$ ipython --no-banner

In [1]: import numpy as np

In [2]: import numpy.linalg as la

In [3]: np.set_printoptions(suppress=True, linewidth=160)

In [4]: arr = np.load("sample7.npy")

In [5]: arr
Out[5]: 
array([[0, 0, 1, 0, 0],
       [0, 0, 0, 1, 0],
       [0, 1, 0, 0, 0],
       [0, 0, 0, 0, 1],
       [1, 0, 0, 0, 0]])

In [6]: vec = np.array([3, 2, 0, 1, 3])

In [7]: target = arr @ vec

In [8]: target
Out[8]: array([0, 1, 2, 3, 3])

In [9]: np.round(la.solve(arr, arr[:, 0]), 1)
Out[9]: array([1., 0., 0., 0., 0.])

In [10]: M = np.load("a.npy")

In [11]: M
Out[11]: 
array([[-4,  2, -2, -2,  0,  2, -2],
       [-4, -2,  2, -2,  0,  2, -2],
       [-2, -2, -2, -2,  1,  1, -1],
       [ 0, -1,  1, -1,  2,  0,  1],
       [ 4, -1, -2, -2,  2, -2, -2],
       [-4,  0,  0,  1,  0,  2, -1],
       [ 4, -2,  0,  1, -2, -2,  1]])

In [12]: # null space of dimension 1

In [13]: left, sv, VT = la.svd(M)

In [14]: np.argmax(sv[:-1] / (sv[1:] + 1e-6)) + 1
Out[14]: np.int64(6)

In [15]: sv.round(1) + 0
Out[15]: array([10.6,  6.1,  4.5,  3.1,  2.2,  1.6,  0. ])

In [16]: other = left[:, :6] @ np.diag(sv[:6]) @ VT[:6]

In [17]: other.round(1) + 0
Out[17]: 
array([[-4.,  2., -2., -2.,  0.,  2., -2.],
       [-4., -2.,  2., -2.,  0.,  2., -2.],
       [-2., -2., -2., -2.,  1.,  1., -1.],
       [ 0., -1.,  1., -1.,  2.,  0.,  1.],
       [ 4., -1., -2., -2.,  2., -2., -2.],
       [-4.,  0.,  0.,  1.,  0.,  2., -1.],
       [ 4., -2.,  0.,  1., -2., -2.,  1.]])

In [18]: round(la.norm(M - other, 2), 1), np.round(sv[6], 1)
Out[18]: (np.float64(0.0), np.float64(0.0))

In [19]: round(np.abs(M - other).max(), 1)
Out[19]: np.float64(0.0)

In [20]: la.matrix_rank(other)
Out[20]: np.int64(6)

In [21]: other = np.array([[3, 1, 2, 1, 1, 3, 1],
    ...:     [3, 3, 0, 3, 1, 2, 0],
    ...:     [0, 0, 1, 3, 0, 3, 3],
    ...:     [3, 3, 3, 1, 0, 3, 3],
    ...:     [0, 0, 2, 0, 0, 3, 1],
    ...:     [1, 1, 2, 0, 1, 1, 0],
    ...:     [0, 0, 3, 3, 3, 2, 3]])

In [22]: F = np.triu(other)

In [23]: F
Out[23]: 
array([[3, 1, 2, 1, 1, 3, 1],
       [0, 3, 0, 3, 1, 2, 0],
       [0, 0, 1, 3, 0, 3, 3],
       [0, 0, 0, 1, 0, 3, 3],
       [0, 0, 0, 0, 0, 3, 1],
       [0, 0, 0, 0, 0, 1, 0],
       [0, 0, 0, 0, 0, 0, 3]])

In [24]: # triangular

In [25]: vec = np.array([0, 0, 2, 0, 0, 2, 2])

In [26]: h1 = np.maximum(F @ vec, 0)

In [27]: F.T @ h1
Out[27]: array([ 36,  24,  38,  78,  16, 148, 116])

In [28]: F * (h1 > 1e-9)[:, None]
Out[28]: 
array([[3, 1, 2, 1, 1, 3, 1],
       [0, 3, 0, 3, 1, 2, 0],
       [0, 0, 1, 3, 0, 3, 3],
       [0, 0, 0, 1, 0, 3, 3],
       [0, 0, 0, 0, 0, 3, 1],
       [0, 0, 0, 0, 0, 1, 0],
       [0, 0, 0, 0, 0, 0, 3]])

In [29]: F[7]
---------------------------------------------------------------------------
IndexError                                Traceback (most recent call last)
Cell In[29], line 1
----> 1 F[7]

IndexError: index 7 is out of bounds for axis 0 with size 7

In [30]: F.shape
Out[30]: (7, 7)

In [31]: F - F[0]
Out[31]: 
array([[ 0,  0,  0,  0,  0,  0,  0],
       [-3,  2, -2,  2,  0, -1, -1],
       [-3, -1, -1,  2, -1,  0,  2],
       [-3, -1, -2,  0, -1,  0,  2],
       [-3, -1, -2, -1, -1,  0,  0],
       [-3, -1, -2, -1, -1, -2, -1],
       [-3, -1, -2, -1, -1, -3,  2]])

In [32]: F.sum(axis=0)
Out[32]: array([ 3,  4,  3,  8,  2, 15, 11])

In [33]: np.round(la.svd(F, compute_uv=False), 1) + 0
Out[33]: array([8.8, 4.3, 3.4, 2.4, 1.6, 0.2, 0. ])

In [34]: blk = np.stack([F, -3 * F, F[::-1]])

In [35]: la.matrix_rank(blk.reshape(3, -1))
Out[35]: np.int64(2)

In [36]: (blk @ F.T).shape
Out[36]: (3, 7, 7)

In [37]: np.round(la.det(blk), 1)
Out[37]: array([0., 0., 0.])

In [38]: la.matrix_rank(blk)
Out[38]: array([6, 6, 6])

In [39]: r = la.matrix_rank(F)

In [40]: r
Out[40]: np.int64(6)

In [41]: ns = la.svd(F)[2][r:].T

In [42]: [int(la.matrix_rank(F[:i])) for i in range(1, len(F) + 1)]
Out[42]: [1, 2, 3, 4, 5, 6, 6]

In [43]: np.allclose(F @ ns, 0)
Out[43]: True

In [44]: la.matrix_rank(F.T @ F), la.matrix_rank(F @ F.T)
Out[44]: (np.int64(6), np.int64(6))

In [45]: feats = np.load("x.npy")

In [46]: feats
Out[46]: 
array([[ 0.,  0.,  0.,  0.,  0.,  1.,  2.,  1.,  0.,  0.],
       [ 0.,  0.,  0.,  0.,  0., -2.,  1.,  1.,  1.,  2.],
       [ 0.,  0.,  0.,  0.,  0., -1.,  1.,  2., -1., -2.],
       [ 0.,  0.,  0.,  0.,  0., -2., -1., -2., -1.,  0.],
       [ 0.,  0.,  0.,  0.,  0.,  0., -1.,  0.,  2.,  0.],
       [ 1., -2., -1., -2.,  0.,  0.,  0.,  0.,  0.,  0.],
       [ 2.,  1.,  1., -1., -1.,  0.,  0.,  0.,  0.,  0.],
       [ 1.,  1.,  2., -2.,  0.,  0.,  0.,  0.,  0.,  0.],
       [ 0.,  1., -1., -1.,  2.,  0.,  0.,  0.,  0.,  0.],
       [ 0.,  2., -2.,  0.,  0.,  0.,  0.,  0.,  0.,  0.]])

In [47]: # equal to its transpose

In [48]: np.trace(feats)
Out[48]: np.float64(0.0)

In [49]: round(float(np.abs(la.eigvals(feats)).max()), 1)
Out[49]: 4.1

In [50]: np.round(la.matrix_power(feats, 4), 1)
Out[50]: 
array([[  86.,   15.,   69., -100.,  -24.,    0.,    0.,    0.,    0.,    0.],
       [  15.,  123.,    0.,   -7.,   14.,    0.,    0.,    0.,    0.,    0.],
       [  69.,    0.,  143.,  -57.,  -52.,    0.,    0.,    0.,    0.,    0.],
       [-100.,   -7.,  -57.,  141.,    3.,    0.,    0.,    0.,    0.,    0.],
       [ -24.,   14.,  -52.,    3.,   40.,    0.,    0.,    0.,    0.,    0.],
       [   0.,    0.,    0.,    0.,    0.,  107.,   24.,   32.,    9.,  -34.],
       [   0.,    0.,    0.,    0.,    0.,   24.,  115.,  126.,   -7.,  -20.],
       [   0.,    0.,    0.,    0.,    0.,   32.,  126.,  155.,    3.,  -34.],
       [   0.,    0.,    0.,    0.,    0.,    9.,   -7.,    3.,   68.,   56.],
       [   0.,    0.,    0.,    0.,    0.,  -34.,  -20.,  -34.,   56.,   88.]])

In [51]: round(la.det(feats), 1)
Out[51]: np.float64(-3600.0)

In [52]: data = np.load("block15.npy")

In [53]: data
Out[53]: 
array([[229, 138, 197, 230, 206, 250, 157],
       [138, 306, 169, 207, 219, 223, 217],
       [197, 169, 207, 238, 183, 244, 171],
       [230, 207, 238, 289, 229, 274, 209],
       [206, 219, 183, 229, 322, 227, 222],
       [250, 223, 244, 274, 227, 329, 210],
       [157, 217, 171, 209, 222, 210, 254]])

In [54]: # equal to its transpose

In [55]: O, r_ = la.qr(data)

In [56]: np.round(np.abs(np.diag(r_)), 1)
Out[56]: array([541.1, 205.6,  35.1,  19.3,  45. ,   9. ,  44.3])

In [57]: np.round(O @ r_, 1)
Out[57]: 
array([[229., 138., 197., 230., 206., 250., 157.],
       [138., 306., 169., 207., 219., 223., 217.],
       [197., 169., 207., 238., 183., 244., 171.],
       [230., 207., 238., 289., 229., 274., 209.],
       [206., 219., 183., 229., 322., 227., 222.],
       [250., 223., 244., 274., 227., 329., 210.],
       [157., 217., 171., 209., 222., 210., 254.]])

In [58]: np.round(la.norm(data, axis=1), 1)
Out[58]: array([541.1, 573.5, 537.7, 638.1, 617.1, 671.4, 550.1])

In [59]: la.norm(data, axis=1).argmax()
Out[59]: np.int64(5)

In [60]: round(la.norm(data, 2), 1)
Out[60]: np.float64(1550.6)

In [61]: np.round(la.norm(data) ** 2 / la.norm(data, 2) ** 2, 1)
Out[61]: np.float64(1.0)

In [62]: np.round(la.norm(data[4] - data[2]), 1)
Out[62]: np.float64(159.5)

In [63]: ev, V = la.eigh(data)

In [64]: vec = np.array([0, 3, 0, -2, 0, 2, -3])

In [65]: (np.sign(V[:, -1].round(6)) == np.sign(V[0, -1].round(6))).astype(int)
Out[65]: array([1, 1, 1, 1, 1, 1, 1])

In [66]: vec @ data @ vec
Out[66]: np.int64(1594)

In [67]: np.round(V * np.abs(ev) @ V.T, 1)
Out[67]: 
array([[229., 138., 197., 230., 206., 250., 157.],
       [138., 306., 169., 207., 219., 223., 217.],
       [197., 169., 207., 238., 183., 244., 171.],
       [230., 207., 238., 289., 229., 274., 209.],
       [206., 219., 183., 229., 322., 227., 222.],
       [250., 223., 244., 274., 227., 329., 210.],
       [157., 217., 171., 209., 222., 210., 254.]])

In [68]: np.abs(data).sum(axis=1).max(), round(np.abs(ev).max(), 1)
Out[68]: (np.int64(1757), np.float64(1550.6))

In [69]: round(float(vec @ data @ vec / (vec @ vec)), 1), round(ev[0], 1), np.round(ev[-1], 1)
Out[69]: (61.3, np.float64(2.9), np.float64(1550.6))

In [70]: vec = np.ones(7)

In [71]: for _ in range(6):
    ...:     vec = data @ vec
    ...:     vec /= la.norm(vec)
    ...:     print(round(vec @ data @ vec, 1))
    ...: 
1550.5
1550.6
1550.6
1550.6
1550.6
1550.6

In [72]: np.round(la.eigvalsh(data)[-1], 1)
Out[72]: np.float64(1550.6)

In [73]: vec.round(1)
Out[73]: array([0.3, 0.4, 0.3, 0.4, 0.4, 0.4, 0.4])

In [74]: rng = np.random.default_rng(995)

In [75]: th = rng.uniform(0, 2 * np.pi, 22)

In [76]: O, _ = la.qr(np.array([[0.0, 0.2],
    ...:     [-1.2, -0.5],
    ...:     [0.6, -0.7],
    ...:     [1.7, -0.2],
    ...:     [0.3, -0.2],
    ...:     [2.1, 0.0],
    ...:     [-0.7, 1.1]]))

In [77]: X = 10 * np.c_[np.cos(th), np.sin(th)] @ O.T

In [78]: X.round(1) + 0
Out[78]: 
array([[ 0.8,  0.7, -4.1, -4.6, -1.5, -4.7,  6. ],
       [-0.6, -1.7,  3.6,  5.1,  1.4,  5.5, -5.1],
       [ 0.8, -5.7, -0.9,  4.5,  0.2,  6.5,  2.1],
       [-0.7,  5.6,  0.7, -4.6, -0.2, -6.6, -1.9],
       [-1.4,  3. ,  4.9,  1.8,  1.4,  0.6, -7.7],
       [ 0.9, -5.8, -1.2,  4.2,  0. ,  6.3,  2.7],
       [-1.3,  2.3,  4.9,  2.6,  1.5,  1.6, -7.6],
       [-1.2,  5.8,  2.7, -2.9,  0.5, -5. , -4.8],
       [ 0. , -3.9,  1.9,  5.5,  1. ,  6.8, -2.2],
       [-0.5,  5.1, -0.3, -5.1, -0.5, -6.9, -0.4],
       [-0.3,  4.7, -0.9, -5.3, -0.7, -6.9,  0.7],
       [-1.4,  4.1,  4.7,  0.6,  1.3, -1. , -7.5],
       [ 1.4, -4.4, -4.6, -0.2, -1.2,  1.5,  7.3],
       [-1.4,  4.9,  4.3, -0.5,  1.1, -2.3, -7. ],
       [-0.3, -2.9,  2.8,  5.4,  1.2,  6.3, -3.6],
       [-0.2, -3.2,  2.5,  5.4,  1.1,  6.5, -3.2],
       [-0.3,  4.7, -1. , -5.3, -0.7, -6.9,  0.7],
       [-0.2, -3.2,  2.6,  5.4,  1.1,  6.5, -3.3],
       [ 0.6,  1.7, -3.6, -5.1, -1.4, -5.5,  5. ],
       [ 1.4, -3.5, -4.9, -1.3, -1.4,  0.1,  7.6],
       [ 0.1,  3.6, -2.2, -5.5, -1. , -6.6,  2.7],
       [ 1.2, -5.8, -3. ,  2.6, -0.6,  4.7,  5.2]])

In [79]: # looks like rank 2

In [80]: dist = la.norm(X[:, None] - X[None], axis=-1)

In [81]: np.round(la.norm(X, axis=1), 1)
Out[81]: array([10., 10., 10., 10., 10., 10., 10., 10., 10., 10., 10., 10., 10., 10., 10., 10., 10., 10., 10., 10., 10., 10.])

In [82]: np.round(la.norm(X - X.mean(axis=0), axis=1), 1)
Out[82]: array([10.6,  9.5, 10.3,  9.8,  9.2, 10.4,  9.2,  9.5,  9.8, 10. , 10.1,  9.2, 10.8,  9.2,  9.7,  9.7, 10.1,  9.7, 10.5, 10.8, 10.3, 10.6])

In [83]: dist.mean(axis=1).argmax()
Out[83]: np.int64(19)

In [84]: la.matrix_rank(dist ** 2)
Out[84]: np.int64(3)

In [85]: labels = X[:, 4] > np.median(X[:, 4])

In [86]: r0 = X[labels].mean(axis=0) - X[~labels].mean(axis=0)

In [87]: labels.astype(int)
Out[87]: array([0, 1, 1, 0, 1, 0, 1, 1, 1, 0, 0, 1, 0, 1, 1, 1, 0, 1, 0, 0, 0, 0])

In [88]: ((X - X.mean(axis=0)) @ r0 > 0).astype(int)
Out[88]: array([0, 1, 1, 0, 1, 1, 1, 0, 1, 0, 0, 1, 0, 1, 1, 1, 0, 1, 0, 0, 0, 0])

In [89]: r0.round(1)
Out[89]: array([-1.1, -0.6,  5.4,  5.7,  1.9,  5.8, -7.8])

In [90]: np.argsort(-np.abs(r0).round(6), kind="stable")
Out[90]: array([6, 5, 3, 2, 4, 0, 1])

In [91]: other = np.array([[4, 4, 1, 1, 5, -3, -4, 4],
    ...:     [1, 5, -5, -2, 2, 4, 1, -4],
    ...:     [5, 5, 0, -5, 1, 5, 4, -1],
    ...:     [3, -2, -4, 2, 4, 5, 4, 3],
    ...:     [-2, 4, 4, 1, -2, -3, 1, 5],
    ...:     [-5, -1, 3, -4, -3, 1, 5, 5],
    ...:     [-3, 1, 2, 4, 4, 1, 2, 3],
    ...:     [-3, 1, -3, -5, -2, 0, -5, -2]])

In [92]: K = other + other.T

In [93]: K
Out[93]: 
array([[ 8,  5,  6,  4,  3, -8, -7,  1],
       [ 5, 10,  0, -4,  6,  3,  2, -3],
       [ 6,  0,  0, -9,  5,  8,  6, -4],
       [ 4, -4, -9,  4,  5,  1,  8, -2],
       [ 3,  6,  5,  5, -4, -6,  5,  3],
       [-8,  3,  8,  1, -6,  2,  6,  5],
       [-7,  2,  6,  8,  5,  6,  4, -2],
       [ 1, -3, -4, -2,  3,  5, -2, -4]])

In [94]: # symmetric, so the eigenvalues are real

In [95]: K @ K
Out[95]: 
array([[ 264,   51,  -83,  -77,  108,  -68,  -41,  -60],
       [  51,  199,  144,   19,   14,  -47,   15,   24],
       [ -83,  144,  258,   77,  -77,  -55,   -9,   83],
       [ -77,   19,   77,  223,  -29, -102,    9,   56],
       [ 108,   14,  -77,  -29,  181,   96,   19, -109],
       [ -68,  -47,  -55, -102,   96,  239,  114,  -91],
       [ -41,   15,   -9,    9,   19,  114,  234,   -8],
       [ -60,   24,   83,   56, -109,  -91,   -8,   84]])

In [96]: np.allclose(K, K.T)
Out[96]: True

In [97]: np.trace(K)
Out[97]: np.int64(20)

In [98]: la.matrix_power(K, 2)
Out[98]: 
array([[ 264,   51,  -83,  -77,  108,  -68,  -41,  -60],
       [  51,  199,  144,   19,   14,  -47,   15,   24],
       [ -83,  144,  258,   77,  -77,  -55,   -9,   83],
       [ -77,   19,   77,  223,  -29, -102,    9,   56],
       [ 108,   14,  -77,  -29,  181,   96,   19, -109],
       [ -68,  -47,  -55, -102,   96,  239,  114,  -91],
       [ -41,   15,   -9,    9,   19,  114,  234,   -8],
       [ -60,   24,   83,   56, -109,  -91,   -8,   84]])

In [99]: assert K == K.T
---------------------------------------------------------------------------
ValueError                                Traceback (most recent call last)
Cell In[99], line 1
----> 1 assert K == K.T

ValueError: The truth value of an array with more than one element is ambiguous. Use a.any() or a.all()

In [100]: (K + K.T) / 2
Out[100]: 
array([[ 8.,  5.,  6.,  4.,  3., -8., -7.,  1.],
       [ 5., 10.,  0., -4.,  6.,  3.,  2., -3.],
       [ 6.,  0.,  0., -9.,  5.,  8.,  6., -4.],
       [ 4., -4., -9.,  4.,  5.,  1.,  8., -2.],
       [ 3.,  6.,  5.,  5., -4., -6.,  5.,  3.],
       [-8.,  3.,  8.,  1., -6.,  2.,  6.,  5.],
       [-7.,  2.,  6.,  8.,  5.,  6.,  4., -2.],
       [ 1., -3., -4., -2.,  3.,  5., -2., -4.]])
